>>> import numpy as np
>>> from numpy import linalg as LA
>>> np.set_printoptions(precision=4, suppress=True, linewidth=100, legacy="1.25")
>>> def rnd(a):
...     return np.round(a, 4) + 0
... 
>>> feats = np.load("test11.npy")
>>> feats
array([[0, 0, 1, 0, 1],
       [0, 0, 1, 1, 0],
       [1, 1, 0, 0, 1],
       [0, 1, 0, 0, 0],
       [1, 0, 1, 0, 0]])
>>> w, vecs = LA.eig(feats)
>>> rnd(np.sort(LA.eigvals(feats.T)))
array([-1.6751, -1.    , -0.5392,  1.    ,  2.2143])
>>> rnd(w)
array([ 2.2143,  1.    , -1.6751, -0.5392, -1.    ])
>>> rnd(np.sort(LA.eigvals(feats @ feats)))
array([0.2907, 1.    , 1.    , 2.8061, 4.9032])
>>> feats.inv()
Traceback (most recent call last):
  File "<python-input-10>", line 1, in <module>
    feats.inv()
    ^^^^^^^^^
AttributeError: 'numpy.ndarray' object has no attribute 'inv'
>>> feats @ feats
array([[2, 1, 1, 0, 1],
       [1, 2, 0, 0, 1],
       [1, 0, 3, 1, 1],
       [0, 0, 1, 1, 0],
       [1, 1, 1, 0, 2]])
>>> (feats + feats.T) / 2
array([[0., 0., 1., 0., 1.],
       [0., 0., 1., 1., 0.],
       [1., 1., 0., 0., 1.],
       [0., 1., 0., 0., 0.],
       [1., 0., 1., 0., 0.]])
>>> rnd(np.sort(np.abs(LA.eigvals(feats))))
array([0.5392, 1.    , 1.    , 1.6751, 2.2143])
>>> np.trace(feats)
0
>>> rnd(np.abs(LA.eigvals(feats)).max())
2.2143
>>> np.allclose(feats, feats.T)
True
>>> rnd(LA.det(feats))
-2.0
>>> np.allclose(feats @ feats.T, feats.T @ feats)
True
>>> feats.sum(axis=0)
array([2, 2, 3, 1, 2])
>>> feats.shape
(5, 5)
>>> feats.mean(axis=0)
array([0.4, 0.4, 0.6, 0.2, 0.4])
>>> np.all(LA.eigvalsh(feats) > 0)
False
>>> w, vecs = LA.eigh(feats)
>>> rnd(w.sum()), np.trace(feats)
(0.0, 0)
>>> rnd(vecs.T @ feats @ vecs)
array([[-1.6751,  0.    ,  0.    ,  0.    ,  0.    ],
       [ 0.    , -1.    ,  0.    ,  0.    ,  0.    ],
       [ 0.    ,  0.    , -0.5392,  0.    ,  0.    ],
       [ 0.    ,  0.    ,  0.    ,  1.    ,  0.    ],
       [ 0.    ,  0.    ,  0.    ,  0.    ,  2.2143]])
>>> rnd(vecs @ np.diag(w) @ vecs.T)
array([[0., 0., 1., 0., 1.],
       [0., 0., 1., 1., 0.],
       [1., 1., 0., 0., 1.],
       [0., 1., 0., 0., 0.],
       [1., 0., 1., 0., 0.]])
>>> (w > 1e-8).sum(), (w < -1e-8).sum()
(2, 3)
>>> rnd(w)
array([-1.6751, -1.    , -0.5392,  1.    ,  2.2143])
>>> rnd(vecs.T @ vecs)
array([[1., 0., 0., 0., 0.],
       [0., 1., 0., 0., 0.],
       [0., 0., 1., 0., 0.],
       [0., 0., 0., 1., 0.],
       [0., 0., 0., 0., 1.]])
>>> rnd(np.abs(vecs[:, -1]))
array([0.4972, 0.3425, 0.6037, 0.1547, 0.4972])
>>> out = np.array([[5, 1, 7], [5, 5, 0], [0, 9, 2]])
>>> basis = np.array([[2, 4, 1], [3, -5, -1], [1, 5, -5]])
>>> K = np.block([[out, np.zeros((3, 3))], [np.zeros((3, 3)), basis]])
>>> K
array([[ 5.,  1.,  7.,  0.,  0.,  0.],
       [ 5.,  5.,  0.,  0.,  0.,  0.],
       [ 0.,  9.,  2.,  0.,  0.,  0.],
       [ 0.,  0.,  0.,  2.,  4.,  1.],
       [ 0.,  0.,  0.,  3., -5., -1.],
       [ 0.,  0.,  0.,  1.,  5., -5.]])
>>> vec = np.array([1, -2, 2, -3, 1, 2])
>>> rhs = K @ vec
>>> rhs
array([ 17.,  -5., -14.,   0., -16.,  -8.])
>>> rnd(LA.solve(K, 2 * rhs))
array([ 2., -4.,  4., -6.,  2.,  4.])
>>> rnd(LA.solve(K.T, K[1]))
array([0., 1., 0., 0., 0., 0.])
>>> rnd(LA.solve(K, K[:, 1]))
array([0., 1., 0., 0., 0., 0.])
>>> u = np.array([1, -1])
>>> np.polyval(u, K[3])
array([-1., -1., -1.,  1.,  3.,  0.])
>>> np.correlate(K[3], K[4], "full")
array([  0.,   0.,   0.,  -2., -14., -15.,   7.,   3.,   0.,   0.,   0.])
>>> np.cross(K[3, :3], K[4, :3])
array([0., 0., 0.])
>>> np.flatnonzero(LA.matrix_power((K != 0) + (K.T != 0) + np.eye(6), 6)[1])
array([0, 1, 2])
>>> rnd(np.sort(LA.eigvals(K).real))
array([-5.7809, -5.7809,  0.3753,  0.3753,  3.5619, 11.2495])
>>> K @ K
array([[ 30.,  73.,  49.,   0.,   0.,   0.],
       [ 50.,  30.,  35.,   0.,   0.,   0.],
       [ 45.,  63.,   4.,   0.,   0.,   0.],
       [  0.,   0.,   0.,  17.,  -7.,  -7.],
       [  0.,   0.,   0., -10.,  32.,  13.],
       [  0.,   0.,   0.,  12., -46.,  21.]])
>>> out = K / np.sqrt((K ** 2).mean(axis=1, keepdims=True))
>>> rnd(LA.norm(out, axis=1))
array([2.4495, 2.4495, 2.4495, 2.4495, 2.4495, 2.4495])
>>> def softmax(z):
...     e = np.exp(z - z.max(axis=-1, keepdims=True))
...     return e / e.sum(axis=-1, keepdims=True)
... 
>>> rnd(softmax(K).sum(axis=1))
array([1., 1., 1., 1., 1., 1.])
>>> rnd(softmax(K[5] + -3))
array([0.0065, 0.0065, 0.0065, 0.0176, 0.9629, 0.    ])
>>> rnd(softmax(K[5]))
array([0.0065, 0.0065, 0.0065, 0.0176, 0.9629, 0.    ])
>>> rnd(softmax(10 * K[5]))
array([0., 0., 0., 0., 1., 0.])
>>> scores = K @ K.T / np.sqrt(6)
>>> rnd(softmax(scores))
array([[1.    , 0.    , 0.    , 0.    , 0.    , 0.    ],
       [0.0003, 0.8848, 0.1149, 0.    , 0.    , 0.    ],
       [0.    , 0.    , 1.    , 0.    , 0.    , 0.    ],
       [0.0002, 0.0002, 0.0002, 0.8362, 0.    , 0.1633],
       [0.    , 0.    , 0.    , 0.    , 1.    , 0.    ],
       [0.    , 0.    , 0.    , 0.    , 0.    , 1.    ]])
>>> softmax(scores).round(6).argmax(axis=1)
array([0, 1, 2, 3, 4, 5])
>>> m1 = np.load("w.npy")
>>> m1
array([[-20,  -5, -10,   0,   0,   0],
       [-20, -20,   0,   0,   0,   0],
       [-25,  -5, -15,   0,   0,   0],
       [ 16,   4,   8,   0,   0,   0],
       [ 16,  16,   0,   0,   0,   0],
       [ 20,   4,  12,   0,   0,   0]])
>>> r = LA.matrix_rank(m1)
>>> r
3
>>> N = LA.svd(m1)[2][r:].T
>>> np.allclose(m1 @ N, 0)
True
>>> LA.matrix_rank(m1.T @ m1), LA.matrix_rank(m1 @ m1.T)
(3, 3)
>>> [int(LA.matrix_rank(m1[:i])) for i in range(1, len(m1) + 1)]
[1, 2, 3, 3, 3, 3]
>>> m1 @ N
array([[0., 0., 0.],
       [0., 0., 0.],
       [0., 0., 0.],
       [0., 0., 0.],
       [0., 0., 0.],
       [0., 0., 0.]])
>>> [int(LA.matrix_rank(m1[:, :j + 1])) for j in range(6)]
[1, 2, 3, 3, 3, 3]
>>> vec = np.array([0, 1, 2, 3, 1, 2])
>>> np.einsum("ij,j->i", m1, vec)
array([-25, -20, -35,  20,  16,  28])
>>> m1 @ vec
array([-25, -20, -35,  20,  16,  28])
>>> LA.lstsq(m1[:-1].T, m1[-1])[2]
3
>>> rnd(m1 @ LA.pinv(m1) @ m1)
array([[-20.,  -5., -10.,   0.,   0.,   0.],
       [-20., -20.,   0.,   0.,   0.,   0.],
       [-25.,  -5., -15.,   0.,   0.,   0.],
       [ 16.,   4.,   8.,   0.,   0.,   0.],
       [ 16.,  16.,   0.,   0.,   0.,   0.],
       [ 20.,   4.,  12.,   0.,   0.,   0.]])
>>> Q, _ = LA.qr(np.array([[-1.5, -0.6, 0.7, 0.9, -0.3, 0.2, 0.7],
...     [1.8, -0.6, 0.2, -1.2, 1.0, 0.6, -0.1],
...     [-1.1, -1.6, 0.3, -0.8, -0.9, -0.1, -0.7],
...     [0.3, -0.3, 1.0, 1.7, -0.9, -0.6, -1.2],
...     [-0.1, 1.9, 0.6, -0.1, -0.1, 0.4, 0.0],
...     [0.8, 0.8, 0.6, -1.6, -0.3, 0.5, -2.9],
...     [-1.1, -2.4, 0.8, 0.1, 0.1, -1.1, -1.0]]))
>>> arr = -2 * Q
>>> rnd(arr)
array([[ 1.02  , -0.1174, -0.6211,  0.1339, -0.6117, -1.3372,  0.6162],
       [-1.224 ,  0.9385, -0.3686, -0.2899, -0.7048, -0.7932, -0.5246],
       [ 0.748 ,  0.6149, -0.0696, -0.8902,  1.114 , -0.4642, -0.8993],
       [-0.204 ,  0.2773, -1.2098,  1.2892,  0.8574,  0.0586, -0.1308],
       [ 0.068 , -1.1801, -0.9247, -0.3733, -0.5351,  0.2783, -1.1156],
       [-0.544 , -0.2275, -0.9   , -1.1245,  0.5239,  0.1896,  1.1258],
       [ 0.748 ,  1.0983, -0.587 , -0.1991, -0.7697,  1.1182,  0.0851]])
>>> Q, vecs = LA.qr(arr[:, :3])[0], LA.qr(arr[:, 3:])[0]
>>> sv = LA.svd(Q.T @ vecs, compute_uv=False)
>>> rnd(sv)
array([0., 0., 0.])
>>> (sv > 0.9).sum()
0
>>> rnd(LA.norm(Q @ Q.T - vecs @ vecs.T, 2))
1.0
>>> out = arr / LA.norm(arr, axis=1, keepdims=True)
>>> G = out @ out.T
>>> rnd(LA.norm(out, axis=1))
array([1., 1., 1., 1., 1., 1., 1.])
>>> np.argwhere(np.triu(np.abs(G) > 0.95, 1))
array([], shape=(0, 2), dtype=int64)
>>> np.degrees(np.arccos(np.clip(G[3, 2], -1, 1)))
90.0
>>> (G - 2 * np.eye(7)).round(6).argmax(axis=1)
array([1, 0, 0, 0, 0, 0, 0])
>>> u = np.array([1, 0])
>>> rnd(np.correlate(arr[3], arr[4], "full"))
array([ 0.2276, -0.3661,  1.536 , -1.8471,  0.1347, -0.0807,  0.    , -0.1335, -2.3484, -0.9295,
        0.1101,  0.1584, -0.0089])
>>> rnd(np.convolve(arr[3], u))
array([-0.204 ,  0.2773, -1.2098,  1.2892,  0.8574,  0.0586, -0.1308,  0.    ])
>>> vec = np.array([6, 3, 4, 5, 2, 7, 7])
>>> rnd(arr @ np.eye(7)[6])
array([ 0.6162, -0.5246, -0.8993, -0.1308, -1.1156,  1.1258,  0.0851])
>>> rnd((arr * vec).sum(axis=1))
array([ -2.3171, -18.0871,  -5.713 ,   2.4241, -15.6291,  -2.9135,  11.3233])
>>> rnd(np.einsum("ij,j->i", arr, vec))
array([ -2.3171, -18.0871,  -5.713 ,   2.4241, -15.6291,  -2.9135,  11.3233])
>>> rng = np.random.default_rng(6533)
>>> labels = rng.permutation(7)
>>> labels
array([5, 2, 1, 6, 0, 4, 3])
>>> out = arr[labels][:, labels]
>>> rnd(LA.det(out)), rnd(LA.det(arr[labels]))
(-128.0, -128.0)
>>> rnd(np.diag(out))
array([ 0.1896, -0.0696,  0.9385,  0.0851,  1.02  , -0.5351,  1.2892])
>>> u = np.array([8, 7, -5, 9, -3, 7, 0])
>>> J = np.array([np.roll(u, i) for i in range(7)])
>>> J
array([[ 8,  7, -5,  9, -3,  7,  0],
       [ 0,  8,  7, -5,  9, -3,  7],
       [ 7,  0,  8,  7, -5,  9, -3],
       [-3,  7,  0,  8,  7, -5,  9],
       [ 9, -3,  7,  0,  8,  7, -5],
       [-5,  9, -3,  7,  0,  8,  7],
       [ 7, -5,  9, -3,  7,  0,  8]])
>>> T = np.stack([J, 5 * J, J[::-1]])
>>> LA.matrix_rank(T.reshape(3, -1))
2
>>> np.einsum("bij,cij->bc", T, T)
array([[ 1939,  9695,   529],
       [ 9695, 48475,  2645],
       [  529,  2645,  1939]])
>>> rnd(LA.norm(T, axis=(1, 2)))
array([ 44.0341, 220.1704,  44.0341])
>>> T.sum(axis=0)
array([[ 55,  37, -21,  51, -11,  42,   8],
       [ -5,  57,  39, -23,  54, -10,  49],
       [ 51,  -3,  55,  42, -22,  61, -23],
       [-21,  49,   0,  56,  49, -35,  63],
       [ 61, -18,  50,   7,  43,  51, -33],
       [-30,  62, -11,  37,   9,  45,  49],
       [ 50, -23,  49,  -9,  39,   7,  48]])
>>> np.trace(J)
56
>>> rnd(np.abs(LA.eigvals(J)).max())
24.1716
>>> rnd(np.sort(np.abs(LA.eigvals(J))))
array([ 6.5929,  6.5929,  8.79  ,  8.79  , 23.    , 24.1716, 24.1716])
>>> np.allclose(J @ J.T, J.T @ J)
True
>>> vec = np.array([-5, 2, 5, -6, -7, 3, -2])
>>> h = np.maximum(J @ vec, 0)
>>> np.maximum(J @ vec, 0) - np.maximum(-J @ vec, 0)
array([ -63,   -5,   31, -101,  -41,   -4,  -47])
>>> np.maximum(J @ (3 * vec), 0)
array([ 0,  0, 93,  0,  0,  0,  0])
>>> J * (h > 1e-9)[:, None]
array([[ 0,  0,  0,  0,  0,  0,  0],
       [ 0,  0,  0,  0,  0,  0,  0],
       [ 7,  0,  8,  7, -5,  9, -3],
       [ 0,  0,  0,  0,  0,  0,  0],
       [ 0,  0,  0,  0,  0,  0,  0],
       [ 0,  0,  0,  0,  0,  0,  0],
       [ 0,  0,  0,  0,  0,  0,  0]])
>>> labels = rng.permutation(7)
>>> labels
array([5, 6, 1, 3, 4, 2, 0])
>>> out = J[labels][:, labels]
>>> out
array([[ 8,  7,  9,  7,  0, -3, -5],
       [ 0,  8, -5, -3,  7,  9,  7],
       [-3,  7,  8, -5,  9,  7,  0],
       [-5,  9,  7,  8,  7,  0, -3],
       [ 7, -5, -3,  0,  8,  7,  9],
       [ 9, -3,  0,  7, -5,  8,  7],
       [ 7,  0,  7,  9, -3, -5,  8]])
>>> rnd(np.sort(np.abs(LA.eigvals(out))))
array([ 6.5929,  6.5929,  8.79  ,  8.79  , 23.    , 24.1716, 24.1716])
>>> np.allclose(out, J)
False
>>> np.trace(out)
56
>>> rnd(LA.norm(out))
44.0341
>>> out - out[0]
array([[  0,   0,   0,   0,   0,   0,   0],
       [ -8,   1, -14, -10,   7,  12,  12],
       [-11,   0,  -1, -12,   9,  10,   5],
       [-13,   2,  -2,   1,   7,   3,   2],
       [ -1, -12, -12,  -7,   8,  10,  14],
       [  1, -10,  -9,   0,  -5,  11,  12],
       [ -1,  -7,  -2,   2,  -3,  -2,  13]])
>>> np.count_nonzero(out)
42
>>> out.shape
(7, 7)
>>> out.sum(axis=0)
array([23, 23, 23, 23, 23, 23, 23])
>>> out = np.array([[9, 2, -8, 7, -1, 4, -4],
...     [-4, -6, 8, 4, 5, 8, -6],
...     [0, 7, 4, -4, -6, 7, -8],
...     [-9, 0, -9, -5, -2, -1, 1],
...     [-5, 2, 3, 3, 8, -5, 4],
...     [-1, 9, 5, -9, 8, 6, 8],
...     [7, 5, -2, 9, -9, 9, 4]])
>>> F = out + out.T
>>> F
array([[ 18,  -2,  -8,  -2,  -6,   3,   3],
       [ -2, -12,  15,   4,   7,  17,  -1],
       [ -8,  15,   8, -13,  -3,  12, -10],
       [ -2,   4, -13, -10,   1, -10,  10],
       [ -6,   7,  -3,   1,  16,   3,  -5],
       [  3,  17,  12, -10,   3,  12,  17],
       [  3,  -1, -10,  10,  -5,  17,   8]])
>>> u = np.array([2, 1, 1, -2, 2, 1, 1])
>>> out = F + np.outer(u, np.eye(7)[4])
>>> LA.matrix_rank(LA.inv(out) - LA.inv(F), tol=1e-8)
1
>>> out
array([[ 18.,  -2.,  -8.,  -2.,  -4.,   3.,   3.],
       [ -2., -12.,  15.,   4.,   8.,  17.,  -1.],
       [ -8.,  15.,   8., -13.,  -2.,  12., -10.],
       [ -2.,   4., -13., -10.,  -1., -10.,  10.],
       [ -6.,   7.,  -3.,   1.,  18.,   3.,  -5.],
       [  3.,  17.,  12., -10.,   4.,  12.,  17.],
       [  3.,  -1., -10.,  10.,  -4.,  17.,   8.]])
>>> LA.matrix_rank(out - F)
1
